$ ipython --no-banner

In [1]: import numpy as np

In [2]: import numpy.linalg as la

In [3]: np.set_printoptions(precision=2, suppress=True, linewidth=140, sign=" ")

In [4]: def rnd(a):
   ...:     return np.round(a, 2) + 0
   ...: 

In [5]: arr = np.load("mat.npy")

In [6]: print(arr)
[[ 1  0  0  0  0  0  0  0  0]
 [ 0  1  0  0  0  0  0  0  0]
 [ 1  2  1  0  0  0  0  0  0]
 [ 1  0  0  1  0  0  0  0  0]
 [ 0  0  0  0  1  0  0  0  0]
 [ 0  1  1  0  1  1  0  0  0]
 [ 0  0  0  2  1  1  1  0  0]
 [ 2  2  0  0  2  1  1  1  0]
 [ 1  2  1  0  1  1  2  1  1]]

In [7]: # triangular

In [8]: C2 = arr.T @ arr

In [9]: print(np.allclose(C2, C2.T))
True

In [10]: print((arr @ arr.T).shape)
(9, 9)

In [11]: print(np.diag(C2))
[  8  14   3   5   8   4   6   2   1]

In [12]: print(rnd(la.svd(arr, compute_uv=False) ** 2))
[ 33.83   7.3    3.58   2.85   2.4    0.71   0.26   0.04   0.02]

In [13]: rng = np.random.default_rng(40257)

In [14]: labels = rng.permutation(9)

In [15]: print(labels)
[ 7  8  0  5  1  6  3  2  4]

In [16]: Y = arr[labels][:, labels]

In [17]: print(rnd(la.det(Y)), rnd(la.det(arr[labels])))
1.0 1.0

In [18]: print(Y)
[[ 1  0  2  1  2  1  0  0  2]
 [ 1  1  1  1  2  2  0  1  1]
 [ 0  0  1  0  0  0  0  0  0]
 [ 0  0  0  1  1  0  0  1  1]
 [ 0  0  0  0  1  0  0  0  0]
 [ 0  0  0  1  0  1  2  0  1]
 [ 0  0  1  0  0  0  1  0  0]
 [ 0  0  1  0  2  0  0  1  0]
 [ 0  0  0  0  0  0  0  0  1]]

In [19]: print(np.allclose(Y, arr))
False

In [20]: print(np.diag(Y))
[ 1  1  1  1  1  1  1  1  1]

In [21]: print(np.trace(Y))
9

In [22]: t = np.radians(90)

In [23]: R = np.eye(9)

In [24]: R[2, 2] = R[3, 3] = np.cos(t)

In [25]: R[2, 3], R[3, 2] = -np.sin(t), np.sin(t)

In [26]: print(rnd(R))
[[ 1.  0.  0.  0.  0.  0.  0.  0.  0.]
 [ 0.  1.  0.  0.  0.  0.  0.  0.  0.]
 [ 0.  0.  0. -1.  0.  0.  0.  0.  0.]
 [ 0.  0.  1.  0.  0.  0.  0.  0.  0.]
 [ 0.  0.  0.  0.  1.  0.  0.  0.  0.]
 [ 0.  0.  0.  0.  0.  1.  0.  0.  0.]
 [ 0.  0.  0.  0.  0.  0.  1.  0.  0.]
 [ 0.  0.  0.  0.  0.  0.  0.  1.  0.]
 [ 0.  0.  0.  0.  0.  0.  0.  0.  1.]]

In [27]: Y = arr @ R.T

In [28]: print(rnd(la.det(R)), np.trace(R))
1.0 7.0

In [29]: print(rnd(np.abs(Y - arr).max(axis=0)))
[ 0.  0.  2.  2.  0.  0.  0.  0.  0.]

In [30]: print(np.allclose(la.norm(arr, axis=1), la.norm(Y, axis=1)))
True

In [31]: print(rnd(la.svd(arr, compute_uv=False)), rnd(la.svd(Y, compute_uv=False)))
[ 5.82  2.7   1.89  1.69  1.55  0.85  0.51  0.19  0.16] [ 5.82  2.7   1.89  1.69  1.55  0.85  0.51  0.19  0.16]

In [32]: print(np.allclose(arr @ arr.T, Y @ Y.T))
True

In [33]: print(rnd(Y))
[[ 1.  0.  0.  0.  0.  0.  0.  0.  0.]
 [ 0.  1.  0.  0.  0.  0.  0.  0.  0.]
 [ 1.  2.  0.  1.  0.  0.  0.  0.  0.]
 [ 1.  0. -1.  0.  0.  0.  0.  0.  0.]
 [ 0.  0.  0.  0.  1.  0.  0.  0.  0.]
 [ 0.  1.  0.  1.  1.  1.  0.  0.  0.]
 [ 0.  0. -2.  0.  1.  1.  1.  0.  0.]
 [ 2.  2.  0.  0.  2.  1.  1.  1.  0.]
 [ 1.  2.  0.  1.  1.  1.  2.  1.  1.]]
